$ python -q
>>> import numpy as np
>>> from numpy import linalg as LA
>>> np.set_printoptions(precision=2, suppress=True, linewidth=100)
>>> def tidy(a):
...     return np.round(a, 2) + 0
... 
>>> E = np.load("data.npy")
>>> print(E)
[[ 5  6  7]
 [ 8  9 10]
 [11 12 13]]
>>> B = E / LA.norm(E, axis=1, keepdims=True)
>>> C2 = B @ B.T
>>> print(tidy(LA.norm(B, axis=1)))
[1. 1. 1.]
>>> print((C2 - 2 * np.eye(3)).round(6).argmax(axis=1))
[1 2 1]
>>> print(tidy(C2[1]))
[1. 1. 1.]
>>> print(tidy(C2))
[[1. 1. 1.]
 [1. 1. 1.]
 [1. 1. 1.]]
>>> W0 = np.load("layer5.npy")
>>> print(tidy(W0))
[[-0.74  0.63 -0.2  -0.12]
 [-0.61 -0.54  0.23  0.54]
 [-0.26 -0.56 -0.4  -0.68]
 [ 0.13 -0.03 -0.87  0.48]]
>>> # orthonormal columns
>>> print(tidy(LA.norm(W0)))
2.0
>>> print(np.count_nonzero(W0))
16
>>> print(tidy(W0.sum(axis=1)))
[-0.42 -0.38 -1.9  -0.28]
>>> print(tidy(W0 - W0[0]))
[[ 0.    0.    0.    0.  ]
 [ 0.13 -1.17  0.42  0.66]
 [ 0.48 -1.19 -0.2  -0.56]
 [ 0.87 -0.66 -0.67  0.6 ]]
>>> print(W0.shape)
(4, 4)
>>> C2 = W0.T @ W0
>>> print(tidy(LA.svd(W0, compute_uv=False) ** 2))
[1. 1. 1. 1.]
>>> print(LA.matrix_rank(C2))
4
>>> print(tidy(C2))
[[1. 0. 0. 0.]
 [0. 1. 0. 0.]
 [0. 0. 1. 0.]
 [0. 0. 0. 1.]]
>>> print(tidy(np.diag(C2)))
[1. 1. 1. 1.]
>>> print(np.allclose(C2, C2.T))
True
>>> feats = np.load("arr.npy")
>>> print(feats)
[[ -7   4  -2]
 [  3  18  -9]
 [ -5 -16   8]
 [  5   6  -3]]
>>> print(tidy(feats @ LA.pinv(feats) @ feats))
[[ -7.   4.  -2.]
 [  3.  18.  -9.]
 [ -5. -16.   8.]
 [  5.   6.  -3.]]
>>> print(np.abs(np.diag(LA.qr(feats)[1])) > 1e-9)
[ True  True False]
>>> print(np.unique(feats.round(6), axis=0).shape)
(4, 3)
>>> print(np.allclose(feats[:-1].T @ LA.lstsq(feats[:-1].T, feats[-1])[0], feats[-1]))
True
>>> r = LA.matrix_rank(feats)
>>> print(r)
2
>>> N = LA.svd(feats)[2][r:].T
>>> print([int(LA.matrix_rank(feats[:, :j + 1])) for j in range(3)])
[1, 2, 2]
>>> print([int(LA.matrix_rank(feats[:i])) for i in range(1, len(feats) + 1)])
[1, 2, 2, 2]
>>> print(tidy(feats @ N))
[[0.]
 [0.]
 [0.]
 [0.]]
>>> left, sigma, Vt = LA.svd(feats, full_matrices=False)
>>> print(tidy(Vt @ Vt.T))
[[1. 0. 0.]
 [0. 1. 0.]
 [0. 0. 1.]]
>>> print(tidy(sigma))
[28.68  8.7   0.  ]
>>> print(tidy(np.cumsum(sigma ** 2) / np.sum(sigma ** 2)))
[0.92 1.   1.  ]
>>> print(np.abs(left[:, 0]).round(6).argmax())
1
>>> print(tidy(np.abs(Vt[0])))
[0.21 0.87 0.44]
>>> K = np.load("sample13.npy")
>>> print(K)
[[ 0  1 -1]
 [-2  0  0]
 [ 1 -1  1]]
>>> blk = np.stack([K, 3 * K, K[::-1]])
>>> print((blk @ K.T).shape)
(3, 3, 3)
>>> print(LA.matrix_rank(blk.reshape(3, -1)))
2
>>> print(blk.sum(axis=0))
[[  1   3  -3]
 [-10   0   0]
 [  4  -3   3]]
>>> print(np.einsum("bij,cij->bc", blk, blk))
[[ 9 27  0]
 [27 81  0]
 [ 0  0  9]]
>>> print(np.einsum("ii->", K))
1
>>> print(tidy(LA.det(K[::-1])))
0.0
>>> print(tidy(np.poly(K)))
[ 1. -1.  3.  0.]
>>> print(tidy(LA.det(K.T)))
0.0
>>> print(np.einsum("ij,ji->", K, K))
-5
>>> print(np.kron(np.eye(2, dtype=int), K))
[[ 0  1 -1  0  0  0]
 [-2  0  0  0  0  0]
 [ 1 -1  1  0  0  0]
 [ 0  0  0  0  1 -1]
 [ 0  0  0 -2  0  0]
 [ 0  0  0  1 -1  1]]
>>> print(tidy(np.trace(LA.pinv(K) @ K)))
2.0
>>> print(np.unique(K.round(6), axis=0).shape)
(3, 3)
>>> print(np.allclose(K[:-1].T @ LA.lstsq(K[:-1].T, K[-1])[0], K[-1]))
True
>>> print(tidy(np.sort(np.abs(LA.eigvals(K)))))
[0.   1.73 1.73]
>>> print(np.allclose(K, K.T))
False
>>> print(K @ K)
[[-3  1 -1]
 [ 0 -2  2]
 [ 3  0  0]]
>>> print(tidy(LA.det(K)))
0.0
>>> print(LA.matrix_power(K, 3))
[[-3 -2  2]
 [ 6 -2  2]
 [ 0  3 -3]]
>>> print(np.argsort(-LA.norm(feats, axis=0).round(6), kind="stable")[:3])
[1 2 0]
>>> print(LA.matrix_rank(feats, rtol=0.1))
2
>>> F = np.loadtxt("w.csv", delimiter=",")
>>> print(F)
[[ 2.  0.  0.]
 [ 0.  2.  0.]
 [ 2.  0.  0.]
 [ 0.  0.  0.]
 [ 0.  0.  0.]
 [ 6. 12.  0.]
 [ 5.  6.  0.]
 [ 3.  0.  0.]
 [ 1.  0.  0.]
 [ 3.  2.  0.]
 [ 2.  0.  0.]
 [ 6.  6.  1.]
 [ 1.  0.  0.]
 [ 0.  0.  0.]
 [ 5. 10.  0.]
 [ 0.  0.  0.]
 [ 1.  0.  0.]
 [ 5.  8.  0.]
 [ 4. 10.  0.]
 [ 0.  0.  0.]
 [ 3.  6.  0.]
 [ 3.  6.  0.]
 [ 4. 10.  0.]
 [ 2.  4.  0.]
 [ 3.  4.  0.]
 [ 3.  8.  0.]
 [ 6.  2.  3.]]
>>> # rows 0 and 2 are equal
>>> proj = F @ LA.solve(F.T @ F, F.T)
>>> print(LA.matrix_rank(np.eye(27) - proj))
24
>>> print(tidy(proj @ F[:, 0]))
[2. 0. 2. 0. 0. 6. 5. 3. 1. 3. 2. 6. 1. 0. 5. 0. 1. 5. 4. 0. 3. 3. 4. 2. 3. 3. 6.]
>>> print(tidy(LA.eigvalsh(proj)))
[0. 0. 0. 0. 0. 0. 0. 0. 0. 0. 0. 0. 0. 0. 0. 0. 0. 0. 0. 0. 0. 0. 0. 0. 1. 1. 1.]
